% python3 -q
>>> import numpy as np
>>> np.set_printoptions(suppress=True, linewidth=100)
>>> E = np.load("a.npy")
>>> print(E)
[[  2   1  -6  -3   7]
 [ -6  -3  18   9 -21]
 [  6   3 -18  -9  21]
 [ -6  -3  18   9 -21]]
>>> # rank 1
>>> B = np.array([[0, 1, -1], [2, 1, 3], [0, 1, -2], [0, 0, -3], [3, 3, 2]])
>>> print(np.einsum("ik,kj->ij", E, B))
[[  23   18   36]
 [ -69  -54 -108]
 [  69   54  108]
 [ -69  -54 -108]]
>>> print(np.einsum("ij->j", E))
[ -4  -2  12   6 -14]
>>> K = np.loadtxt("data.csv", delimiter=",")
>>> print(K)
[[ 1. -2.  2.  2.]
 [ 0.  2. -2. -1.]
 [ 0.  2. -2.  2.]
 [-2. -2.  2. -1.]]
>>> # looks like rank 3
>>> print(np.abs(np.diag(np.linalg.qr(E)[1])) > 1e-9)
[ True False False False]
>>> print(np.round(E @ np.linalg.pinv(E) @ E, 1))
[[  2.   1.  -6.  -3.   7.]
 [ -6.  -3.  18.   9. -21.]
 [  6.   3. -18.  -9.  21.]
 [ -6.  -3.  18.   9. -21.]]
>>> mat = np.load("w.npy")
>>> print(mat)
[[1 0 0]
 [3 1 0]
 [2 4 1]]
>>> x = np.array([2, 0, -1])
>>> rhs = mat @ x
>>> c, lr = np.zeros(3), 1 / np.linalg.norm(mat, 2) ** 2
>>> for i in range(10):
...     c -= lr * mat.T @ (mat @ c - rhs)
...     if i % 2 == 0: print(i, round(np.linalg.norm(mat @ c - rhs), 1))
... 
0 3.2
2 2.2
4 1.5
6 1.0
8 0.7
>>> print(c.round(1))
[ 1.9 -0.1 -0.2]
>>> print(round(float(np.linalg.cond(mat)), 1))
59.1
>>> print(np.round(np.sort(np.linalg.eigvals(mat)), 1))
[1. 1. 1.]
>>> print(np.linalg.matrix_rank(mat - mat[0, 0] * np.eye(3)))
2
>>> print(np.prod(np.diag(mat)), round(np.linalg.det(mat), 1))
1 1.0
>>> Q, R = np.linalg.qr(mat)
>>> print(np.round(Q.T @ Q, 1) + 0)
[[1. 0. 0.]
 [0. 1. 0.]
 [0. 0. 1.]]
>>> print(Q.round(1))
[[-0.3 -0.3 -0.9]
 [-0.8 -0.5  0.4]
 [-0.5  0.8 -0.1]]
>>> print(np.round(np.abs(np.diag(R)), 1))
[3.7 2.9 0.1]
>>> gram = Q.T @ Q
>>> print(np.linalg.matrix_rank(gram))
3
>>> print(round(float(np.trace(gram)), 1), round(float((Q ** 2).sum()), 1))
3.0 3.0
>>> print(gram.round(1) + 0)
[[1. 0. 0.]
 [0. 1. 0.]
 [0. 0. 1.]]
>>> print((Q @ Q.T).shape)
(3, 3)
>>> print(np.round(np.abs(np.linalg.svd(mat)[2][-1]), 1))
[0.1 0.3 1. ]
>>> print(round(np.log10(np.linalg.cond(mat))))
2
>>> print(np.argsort(-np.linalg.norm(mat, axis=0).round(6), kind="stable")[:3])
[1 0 2]
>>> print(np.linalg.cond(mat) > 100)
False
>>> print(round(np.linalg.norm(mat, 2) / np.linalg.norm(mat), 1))
0.9
>>> f = np.array([1, -2, -3])
>>> rng = np.random.default_rng(186113)
>>> J = np.outer(rng.normal(size=14), f) + 0.1 * rng.normal(size=(14, 3))
>>> print(J.round(1))
[[-0.8  1.8  2.9]
 [ 0.7 -1.7 -2.8]
 [ 0.2 -0.4 -0.4]
 [-0.3  0.6  0.8]
 [-0.1  0.4  0.8]
 [-0.8  1.4  2.2]
 [ 0.5 -0.9 -1.1]
 [-0.8  1.7  2.6]
 [-0.9  1.7  2.5]
 [ 1.7 -3.4 -5. ]
 [ 0.5 -0.7 -1.1]
 [-0.8  1.6  2.4]
 [ 0.5 -0.8 -1.5]
 [-1.4  2.7  3.9]]
>>> Xc = (J - J.mean(axis=0)) / J.std(axis=0)
>>> print(np.argwhere(np.abs(Xc) > 2))
[[9 0]
 [9 1]
 [9 2]]
>>> c = np.linalg.lstsq(np.delete(Xc, 2, axis=1), Xc[:, 2])[0]
>>> print(np.round(1 - np.var(Xc[:, 2] - np.delete(Xc, 2, axis=1) @ c), 1))
1.0
>>> F = np.load("case12.npy")
>>> print(F)
[[ -3  -3   1  -5  -1  -5]
 [  3 -21  -1   6   5  -5]
 [ -7  -1  -2   3   5   8]
 [ -9  -6   2   6   4  -8]
 [ -5  -8   1   1  -1  -5]
 [ -4   7  -5  -3  -4   4]]
>>> B = np.linalg.inv(F)
>>> print(np.round(F @ B, 1) + 0)
[[1. 0. 0. 0. 0. 0.]
 [0. 1. 0. 0. 0. 0.]
 [0. 0. 1. 0. 0. 0.]
 [0. 0. 0. 1. 0. 0.]
 [0. 0. 0. 0. 1. 0.]
 [0. 0. 0. 0. 0. 1.]]
>>> print(np.round(np.linalg.det(F) * np.linalg.det(B), 1))
1.0
>>> print(B.round(1) + 0)
[[ 0.   0.   0.   0.  -0.1  0. ]
 [ 0.   0.   0.   0.1 -0.1  0. ]
 [ 0.  -0.1  0.  -0.1  0.2 -0.2]
 [-0.2  0.   0.   0.   0.1  0. ]
 [ 0.1  0.   0.   0.1 -0.3  0. ]
 [ 0.   0.   0.1 -0.1  0.1  0. ]]
>>> print(round(float(np.linalg.cond(F)), 1))
12.8
>>> X = np.load("dump.npy")
>>> print(X)
[[ 1.  -0.8  0.9 -0.9  0.8  0.9]
 [ 0.1 -0.7  1.  -1.   1.  -0.9]
 [ 1.  -0.5  1.  -0.9  0.9  0.9]
 [ 0.6 -0.4 -1.   0.9 -1.   1. ]
 [-1.   0.4 -1.   1.  -1.  -0.9]
 [ 0.5  0.   0.4 -0.3  0.4  0.4]
 [ 0.6  0.1  0.8 -0.6  0.8  0. ]
 [-0.8  0.8 -0.9  0.9 -0.7 -0.7]
 [ 0.8 -0.3  0.2 -0.3  0.1  0.9]
 [-0.9 -0.2  0.9 -0.7  0.7 -1. ]
 [ 1.   0.6  0.7 -0.2  0.9  1. ]
 [ 0.8 -0.2  0.7 -0.5  0.6  0.8]
 [ 0.8 -0.1  1.  -0.9  1.  -0.3]
 [-0.8 -0.1  0.  -0.1 -0.2 -0.9]
 [-0.4  0.2  0.6 -0.3  0.6 -0.8]
 [ 0.9 -0.3  0.9 -0.7  0.8  0.8]
 [ 0.9 -0.3  0.9 -0.8  0.9  0.6]
 [ 0.6  0.4 -0.9  0.7 -0.6  0.9]
 [ 0.3 -0.2  0.7 -0.5  0.5  0. ]
 [-0.9 -0.8 -0.9  0.5 -1.  -0.2]
 [ 1.  -0.6  0.8 -0.7  0.8  1. ]
 [ 0.7  0.4 -0.5  0.5 -0.1  0.9]
 [-0.9  0.4 -0.8  0.7 -0.7 -0.9]
 [-0.4  0.3 -0.9  0.8 -0.8  0.4]
 [ 0.3 -0.1 -0.8  0.5 -0.7  0.8]]
>>> x = np.array([-3, 1, 6, 1, 3, -8])
>>> rhs = X @ x
>>> print(np.round(np.linalg.pinv(X) @ X, 1) + 0)
[[1. 0. 0. 0. 0. 0.]
 [0. 1. 0. 0. 0. 0.]
 [0. 0. 1. 0. 0. 0.]
 [0. 0. 0. 1. 0. 0.]
 [0. 0. 0. 0. 1. 0.]
 [0. 0. 0. 0. 0. 1.]]
>>> print(np.round(np.linalg.lstsq(X, rhs)[0], 1))
[-3.  1.  6.  1.  3. -8.]
>>> rhs = rhs + 0.3 * rng.normal(size=25)
>>> print(rhs.round(1))
[ -4.3  14.   -2.8 -18.4   2.8  -1.5   5.    2.1  -8.8  17.5  -3.7  -3.6   7.8   8.5  13.2  -2.2
  -0.2 -15.4   3.8  -3.9  -4.8 -11.5   3.7  -8.9 -13.9]
>>> c, *_ = np.linalg.lstsq(X, rhs)
>>> print([round(float(np.linalg.norm(np.linalg.solve(X.T @ X + lam * np.eye(6), X.T @ rhs))), 2) for lam in (0, 1, 10, 100)])
[11.18, 9.49, 6.63, 1.7]
>>> print(c.round())
[-4.  0.  6.  2.  4. -8.]
